% ipython --no-banner

In [1]: import numpy as np

In [2]: from numpy import linalg as LA

In [3]: np.set_printoptions(suppress=True, linewidth=200)

In [4]: def tidy(a):
   ...:     return np.round(a, 3) + 0
   ...: 

In [5]: q, _ = LA.qr(np.array([[1.2, -2.3, -1.1, -0.7],
   ...:     [1.2, -0.4, 1.0, 0.1],
   ...:     [1.0, 0.2, -1.3, 0.2],
   ...:     [0.5, 0.3, -0.9, -0.5]]))

In [6]: ev = np.array([6, 7, 3, 0])

In [7]: data = q @ np.diag(ev) @ q.T

In [8]: tidy(data)
Out[8]: 
array([[ 6.437,  0.314, -0.527, -0.747],
       [ 0.314,  4.248,  1.437,  0.578],
       [-0.527,  1.437,  3.708,  2.4  ],
       [-0.747,  0.578,  2.4  ,  1.607]])

In [9]: # rows and columns are dependent

In [10]: U, sig, Vt = LA.svd(data)

In [11]: V = Vt[:(sig > 1e-8).sum()]

In [12]: rng = np.random.default_rng(95123)

In [13]: x = data[3] + -2 * data[1] + rng.integers(2) * np.eye(4)[1]

In [14]: tidy(x)
Out[14]: array([-1.375, -6.918, -0.474,  0.451])

In [15]: tidy(LA.norm(x - V.T @ V @ x))
Out[15]: np.float64(0.072)

In [16]: LA.matrix_rank(np.vstack([data, x]))
Out[16]: np.int64(4)

In [17]: tidy(data @ LA.pinv(data) @ data)
Out[17]: 
array([[ 6.437,  0.314, -0.527, -0.747],
       [ 0.314,  4.248,  1.437,  0.578],
       [-0.527,  1.437,  3.708,  2.4  ],
       [-0.747,  0.578,  2.4  ,  1.607]])

In [18]: LA.lstsq(data[:-1].T, data[-1])[2]
Out[18]: np.int32(3)

In [19]: np.allclose(data[:-1].T @ LA.lstsq(data[:-1].T, data[-1])[0], data[-1])
Out[19]: True

In [20]: np.unique(data.round(6), axis=0).shape
Out[20]: (4, 4)

In [21]: out = np.array([[1, 1, 0],
    ...:     [1, 1, 1],
    ...:     [1, 0, 0],
    ...:     [1, 1, 2],
    ...:     [0, 0, 0],
    ...:     [1, 1, 0],
    ...:     [1, 1, 2]])

In [22]: cent = np.array([[0, 0, 1, 1, 1, 2, 2], [2, 0, 0, 2, 1, 1, 1], [0, 2, 1, 2, 0, 0, 1]])

In [23]: F = out @ cent + 0.1 * rng.normal(size=(7, 7))

In [24]: tidy(F)
Out[24]: 
array([[ 1.995,  0.056,  1.052,  3.018,  2.01 ,  3.053,  2.797],
       [ 2.075,  1.979,  1.818,  5.036,  1.972,  3.284,  4.226],
       [ 0.203,  0.097,  0.927,  0.883,  0.978,  1.897,  1.991],
       [ 2.122,  3.903,  2.854,  6.913,  1.939,  3.026,  5.008],
       [-0.012, -0.094,  0.08 , -0.155, -0.086,  0.095,  0.16 ],
       [ 2.005,  0.077,  0.974,  2.928,  2.044,  3.055,  2.993],
       [ 2.044,  4.092,  3.001,  6.909,  1.954,  3.015,  4.922]])

In [25]: u, v = F[3], F[4]

In [26]: tidy(u @ u)
Out[26]: np.float64(113.667)

In [27]: tidy(u @ v)
Out[27]: np.float64(-0.31)

In [28]: p = (u @ v) / (u @ u) * u

In [29]: tidy(v - p)
Out[29]: array([-0.006, -0.084,  0.088, -0.136, -0.08 ,  0.103,  0.174])

In [30]: tidy((v - p) @ u)
Out[30]: np.float64(0.0)

In [31]: tidy(p)
Out[31]: array([-0.006, -0.011, -0.008, -0.019, -0.005, -0.008, -0.014])

In [32]: tidy(LA.norm(u + v) ** 2 + LA.norm(u - v) ** 2)
Out[32]: np.float64(227.496)

In [33]: lab = rng.permutation(7)

In [34]: lab
Out[34]: array([3, 2, 1, 6, 5, 0, 4])

In [35]: out = F[lab][:, lab]

In [36]: tidy(np.trace(out))
Out[36]: np.float64(19.704)

In [37]: tidy(np.diag(out))
Out[37]: array([ 6.913,  0.927,  1.979,  4.922,  3.055,  1.995, -0.086])

In [38]: np.allclose(out, F)
Out[38]: False

In [39]: np.allclose(F, F.T)
Out[39]: False

In [40]: tidy(LA.det(F))
Out[40]: np.float64(-0.027)

In [41]: tidy(np.trace(F))
Out[41]: np.float64(19.704)

In [42]: np.allclose(F @ F.T, F.T @ F)
Out[42]: False

In [43]: out = LA.inv(F)

In [44]: tidy(LA.cond(F))
Out[44]: np.float64(314.581)

In [45]: np.allclose(out, F.T)
Out[45]: False

In [46]: tidy(LA.inv(out))
Out[46]: 
array([[ 1.995,  0.056,  1.052,  3.018,  2.01 ,  3.053,  2.797],
       [ 2.075,  1.979,  1.818,  5.036,  1.972,  3.284,  4.226],
       [ 0.203,  0.097,  0.927,  0.883,  0.978,  1.897,  1.991],
       [ 2.122,  3.903,  2.854,  6.913,  1.939,  3.026,  5.008],
       [-0.012, -0.094,  0.08 , -0.155, -0.086,  0.095,  0.16 ],
       [ 2.005,  0.077,  0.974,  2.928,  2.044,  3.055,  2.993],
       [ 2.044,  4.092,  3.001,  6.909,  1.954,  3.015,  4.922]])

In [47]: tidy(LA.slogdet(F)[0])
Out[47]: np.float64(-1.0)

In [48]: out = np.array([[-1, -2, -1, 3, 3, 3, -1, 3],
    ...:     [-3, 3, 0, -1, 3, 3, -2, 1],
    ...:     [-2, 0, -1, -1, 3, -2, -1, 2],
    ...:     [0, 0, 0, -3, 1, 2, 3, 3],
    ...:     [0, 1, 0, -2, 2, 2, -1, 2],
    ...:     [2, -2, -2, 0, -1, -2, 1, 3],
    ...:     [2, 0, 1, 3, -1, -3, 0, -2],
    ...:     [-1, 2, 3, 0, 1, -3, -3, 2]])

In [49]: cent = np.array([[-3, 1], [-2, 1]])

In [50]: X = np.block([[out, np.array([[3, 0],
    ...:     [-3, -1],
    ...:     [-1, -1],
    ...:     [1, -1],
    ...:     [-1, 2],
    ...:     [-3, 0],
    ...:     [3, -1],
    ...:     [2, -2]])], [np.zeros((2, 8)), cent]])

In [51]: X
Out[51]: 
array([[-1., -2., -1.,  3.,  3.,  3., -1.,  3.,  3.,  0.],
       [-3.,  3.,  0., -1.,  3.,  3., -2.,  1., -3., -1.],
       [-2.,  0., -1., -1.,  3., -2., -1.,  2., -1., -1.],
       [ 0.,  0.,  0., -3.,  1.,  2.,  3.,  3.,  1., -1.],
       [ 0.,  1.,  0., -2.,  2.,  2., -1.,  2., -1.,  2.],
       [ 2., -2., -2.,  0., -1., -2.,  1.,  3., -3.,  0.],
       [ 2.,  0.,  1.,  3., -1., -3.,  0., -2.,  3., -1.],
       [-1.,  2.,  3.,  0.,  1., -3., -3.,  2.,  2., -2.],
       [ 0.,  0.,  0.,  0.,  0.,  0.,  0.,  0., -3.,  1.],
       [ 0.,  0.,  0.,  0.,  0.,  0.,  0.,  0., -2.,  1.]])

In [52]: q, V = LA.qr(X[:, :2])[0], LA.qr(X[:, 2:])[0]

In [53]: sig = LA.svd(q.T @ V, compute_uv=False)

In [54]: tidy(LA.norm(q @ q.T - V @ V.T, 2))
Out[54]: np.float64(1.0)
